$ ipython --no-banner

In [1]: import numpy as np

In [2]: np.set_printoptions(precision=3, suppress=True, linewidth=100, sign=" ")

In [3]: K = np.load("a.npy")

In [4]: print(K)
[[ 0  0  0  0  0  4]
 [ 0  0  0  0  2  0]
 [ 0  0  0  0  0  0]
 [ 2  0  0  0  0  0]
 [ 0  0  3  0  0  4]
 [ 0  5  0  0  0  0]
 [ 0  3  4  0  0  1]
 [ 0  4  0  0  3  2]]

In [5]: # null space of dimension 1

In [6]: vec = np.array([1, 1, -1, 0, -2, 1])

In [7]: a = np.maximum(K @ vec, 0)

In [8]: print(np.maximum(K @ vec, 0) - np.maximum(-K @ vec, 0))
[ 4 -4  0  2  1  5  0  0]

In [9]: print(np.flatnonzero(a > 1e-9))
[ 0  3  4  5]

In [10]: print(a)
[ 4  0  0  2  1  5  0  0]

In [11]: print(np.tanh(K @ vec))
[ 0.999 -0.999  0.     0.964  0.762  1.     0.     0.   ]

In [12]: print(K * (a > 1e-9)[:, None])
[[ 0  0  0  0  0  4]
 [ 0  0  0  0  0  0]
 [ 0  0  0  0  0  0]
 [ 2  0  0  0  0  0]
 [ 0  0  3  0  0  4]
 [ 0  5  0  0  0  0]
 [ 0  0  0  0  0  0]
 [ 0  0  0  0  0  0]]

In [13]: print(np.round(np.linalg.norm(K, 1), 3), np.round(np.linalg.norm(K, np.inf), 3))
12.0 9.0

In [14]: print(np.linalg.norm(K, axis=1).argmax())
7

In [15]: print(np.linalg.norm(K, axis=0))
[ 2.     7.071  5.     0.     3.606  6.083]

In [16]: print(round(np.linalg.norm(K[5], 1), 3), np.round(np.linalg.norm(K[5], np.inf), 3))
5.0 5.0

In [17]: print(np.linalg.norm(K, axis=1))
[ 4.     2.     0.     2.     5.     5.     5.099  5.385]

In [18]: U, s, Vt = np.linalg.svd(K)

In [19]: print(np.argmax(s[:-1] / (s[1:] + 1e-6)) + 1)
5

In [20]: other = U[:, :5] @ np.diag(s[:5]) @ Vt[:5]

In [21]: print(round(float(np.abs(K - other).max()), 3))
0.0

In [22]: print(np.linalg.matrix_rank(other))
5

In [23]: print([round(float(x), 3) for x in np.linalg.svd(K, compute_uv=False)[:3]])
[8.23, 5.84, 4.044]

In [24]: print(np.linalg.matrix_rank(K, rtol=0.1))
5

In [25]: print(np.round(np.linalg.norm(K, 2) / np.linalg.norm(K), 3))
0.725

In [26]: U, s, Vt = np.linalg.svd(K)

In [27]: V = Vt[:(s > 1e-8).sum()]

In [28]: rng = np.random.default_rng(269)

In [29]: vec = K[3] + -1 * K[4] + rng.integers(2) * np.eye(6)[0]

In [30]: print(vec)
[ 3.  0. -3.  0.  0. -4.]

In [31]: print(np.round(V.T @ V, 3) + 0)
[[ 1.  0.  0.  0.  0.  0.]
 [ 0.  1.  0.  0.  0.  0.]
 [ 0.  0.  1.  0.  0.  0.]
 [ 0.  0.  0.  0.  0.  0.]
 [ 0.  0.  0.  0.  1.  0.]
 [ 0.  0.  0.  0.  0.  1.]]

In [32]: print(round(float(np.linalg.norm(vec - V.T @ V @ vec)), 3))
0.0

In [33]: mat = np.loadtxt("case18.csv", delimiter=",")

In [34]: print(mat)
[[  5.   6.   7.   8.   9.  10.  11.  12.]
 [ 13.  14.  15.  16.  17.  18.  19.  20.]
 [ 21.  22.  23.  24.  25.  26.  27.  28.]
 [ 29.  30.  31.  32.  33.  34.  35.  36.]
 [ 37.  38.  39.  40.  41.  42.  43.  44.]
 [ 45.  46.  47.  48.  49.  50.  51.  52.]
 [ 53.  54.  55.  56.  57.  58.  59.  60.]]

In [35]: print([round(float(x), 3) for x in np.linalg.svd(mat, compute_uv=False)[:3]])
[271.519, 7.561, 0.0]

In [36]: print(np.argsort(-np.linalg.norm(mat, axis=0).round(6), kind="stable")[:3])
[ 7  6  5]

In [37]: U, s, Vt = np.linalg.svd(mat)

In [38]: V = Vt[:(s > 1e-8).sum()]

In [39]: vec = mat[1] + 4 * mat[3] + rng.integers(2) * np.eye(8)[0]

In [40]: print(vec)
[ 129.  134.  139.  144.  149.  154.  159.  164.]

In [41]: print(round(float(np.linalg.norm(vec - V.T @ V @ vec)), 3))
0.0

In [42]: print(np.linalg.matrix_rank(np.vstack([mat, vec])))
2

In [43]: print(np.allclose(V.T @ V @ vec, vec))
True

In [44]: data = np.load("sample12.npy")

In [45]: print(data)
[[ 0  0  0  0  0  0  0  0  0  0  0  0  0]
 [-6  6  1 -3  3 -8  3 -9  5  0 -4  7 -5]
 [ 0  0  0  0  0  0  0  0  0  0  0  0  0]
 [-6  6  1 -3  3 -8  3 -9  5  0 -4  7 -5]]

In [46]: print(data @ np.linalg.pinv(data) @ data)
[[ 0.  0.  0.  0.  0.  0.  0.  0.  0.  0.  0.  0.  0.]
 [-6.  6.  1. -3.  3. -8.  3. -9.  5.  0. -4.  7. -5.]
 [ 0.  0.  0.  0.  0.  0.  0.  0.  0.  0.  0.  0.  0.]
 [-6.  6.  1. -3.  3. -8.  3. -9.  5.  0. -4.  7. -5.]]

In [47]: print(np.unique(data.round(6), axis=0).shape)
(2, 13)

In [48]: print(round(np.trace(np.linalg.pinv(data) @ data), 3))
1.0

In [49]: print(np.abs(np.diag(np.linalg.qr(data)[1])) > 1e-9)
[ True False False False]
